In [1]: import numpy as np

In [2]: from numpy import linalg as LA

In [3]: np.set_printoptions(suppress=True, linewidth=140)

In [4]: m1 = np.load("mat.npy")

In [5]: print(m1)
[[1 0 1 0 1 0]
 [0 0 0 0 0 0]
 [2 2 2 2 2 2]
 [1 0 1 0 1 0]
 [0 0 0 0 0 0]
 [2 2 2 2 2 2]]

In [6]: Uu, sigma, Vt = LA.svd(m1)

In [7]: vecs = Vt[:(sigma > 1e-8).sum()]

In [8]: rng = np.random.default_rng(715)

In [9]: vec = m1[5] + 5 * m1[1] + rng.integers(2) * np.eye(6)[5]

In [10]: vec
Out[10]: array([2., 2., 2., 2., 2., 2.])

In [11]: np.round(np.diag(vecs.T @ vecs), 2)
Out[11]: array([0.33, 0.33, 0.33, 0.33, 0.33, 0.33])

In [12]: Uu, sigma, Vt = LA.svd(m1, full_matrices=False)

In [13]: np.round(sigma / sigma[0], 2) + 0
Out[13]: array([1.  , 0.23, 0.  , 0.  , 0.  , 0.  ])

In [14]: np.round(Uu.T @ Uu, 2) + 0
Out[14]: 
array([[1., 0., 0., 0., 0., 0.],
       [0., 1., 0., 0., 0., 0.],
       [0., 0., 1., 0., 0., 0.],
       [0., 0., 0., 1., 0., 0.],
       [0., 0., 0., 0., 1., 0.],
       [0., 0., 0., 0., 0., 1.]])

In [15]: (sigma > 1e-8).sum()
Out[15]: np.int64(2)

In [16]: print(np.round(Uu.T @ m1 @ Vt.T, 2) + 0)
[[7.15 0.   0.   0.   0.   0.  ]
 [0.   1.68 0.   0.   0.   0.  ]
 [0.   0.   0.   0.   0.   0.  ]
 [0.   0.   0.   0.   0.   0.  ]
 [0.   0.   0.   0.   0.   0.  ]
 [0.   0.   0.   0.   0.   0.  ]]

In [17]: np.allclose(Uu * sigma @ Vt, m1)
Out[17]: True

In [18]: print(np.abs(Uu[:, 0]).round(6).argmax())
2

In [19]: np.round(np.cumsum(sigma ** 2) / np.sum(sigma ** 2), 2)
Out[19]: array([0.95, 1.  , 1.  , 1.  , 1.  , 1.  ])

In [20]: print(Uu.shape, sigma.shape, Vt.shape)
(6, 6) (6,) (6, 6)

In [21]: J = np.load("data.npy")

In [22]: print(J)
[[ 1.53  5.08 -4.87 -2.62  6.39 -0.7 ]
 [-5.77  5.1   2.37  2.93  4.32  2.79]
 [ 1.62  1.93  2.02  4.78 -7.98 -1.77]
 [ 3.5  -1.94  6.03  0.98  6.47 -2.19]
 [ 4.09 -1.41 -6.01 -4.87  4.43 -1.34]
 [ 7.17  3.2   0.15 -0.5  -6.08  1.06]
 [-2.15  0.68  4.49 -3.52 -7.85  0.84]
 [-0.38  2.09  4.03  6.59  1.76  5.71]
 [ 3.3   5.39  1.28  2.33 -0.56 -7.26]
 [ 1.94  0.92  0.63 -8.99  1.13 -3.58]
 [-0.08 -2.51 -6.15  4.23  5.93 -1.67]
 [-1.08 -1.45  5.85 -3.62 -7.01  0.38]
 [ 6.93 -3.39 -3.33 -0.12  2.94 -4.55]
 [ 0.65 -0.33  6.2   5.76  2.93  4.4 ]
 [-7.97  3.57  1.19  2.13 -4.21  0.15]
 [-3.86  1.89  1.91 -8.28 -3.04 -0.29]
 [-5.27  2.81  0.45  2.11 -7.31  2.49]
 [-2.75 -1.22  0.73 -1.59 -5.06  7.89]
 [ 6.12  2.66  4.75  4.67 -2.73 -1.92]
 [ 9.38 -0.8   1.82  2.24  0.4   1.7 ]
 [-2.51 -3.04 -6.73 -2.21 -3.67  4.56]
 [-4.74 -4.58  5.15 -3.4  -3.4   2.63]
 [-2.11 -1.33 -1.01  3.03 -8.   -4.42]
 [ 4.53  2.08 -1.59  7.32  2.71  3.43]
 [ 0.42  3.06 -3.84  2.5   7.69  3.22]
 [-2.57 -3.41  2.79 -3.84  6.74  3.7 ]
 [-3.77  5.01  2.88 -3.2   2.51  5.99]
 [-5.06 -4.68 -3.03  1.49  1.89 -6.13]
 [ 0.75  4.59 -4.38 -0.51 -1.24  7.57]
 [-0.37 -7.95  2.09  2.61 -1.45  4.83]
 [-1.17  0.11 -8.72 -3.79  0.04  2.87]
 [-0.88 -1.94  0.94 -6.81  1.73 -6.72]
 [ 7.1   2.94  0.38 -3.05  3.49  4.4 ]
 [ 4.9  -1.59  2.   -7.73 -2.93  1.1 ]
 [-2.27  2.48 -1.61 -2.4  -8.11 -3.81]
 [-2.75  8.92 -1.25  1.23 -0.2  -3.13]
 [-3.06  1.48 -2.    1.64 -4.47  7.86]]

In [23]: vec = np.array([1, 2, -1, 1, 2, -1])

In [24]: rhs = J @ vec

In [25]: print(np.round(LA.lstsq(J, rhs)[0], 2))
[ 1.  2. -1.  1.  2. -1.]

In [26]: np.round(LA.pinv(J) @ J, 2) + 0
Out[26]: 
array([[1., 0., 0., 0., 0., 0.],
       [0., 1., 0., 0., 0., 0.],
       [0., 0., 1., 0., 0., 0.],
       [0., 0., 0., 1., 0., 0.],
       [0., 0., 0., 0., 1., 0.],
       [0., 0., 0., 0., 0., 1.]])

In [27]: rhs = rhs + 0.02 * rng.normal(size=37)

In [28]: print(rhs.round(2))
[ 27.41  10.84  -5.97   9.7   12.6   -0.32 -25.38   4.15  21.28   0.05  18.83 -27.83  13.77   1.01  -8.46 -16.06 -15.08 -25.53   7.8
   7.26 -15.95 -31.88 -12.33  19.6   25.02  -6.25  -0.77  -0.01   3.74 -23.47   1.17  -2.33  12.11 -14.99 -10.51  20.33 -13.26]

In [29]: coef, *_ = LA.lstsq(J, rhs)

In [30]: print(coef.round())
[ 1.  2. -1.  1.  2. -1.]
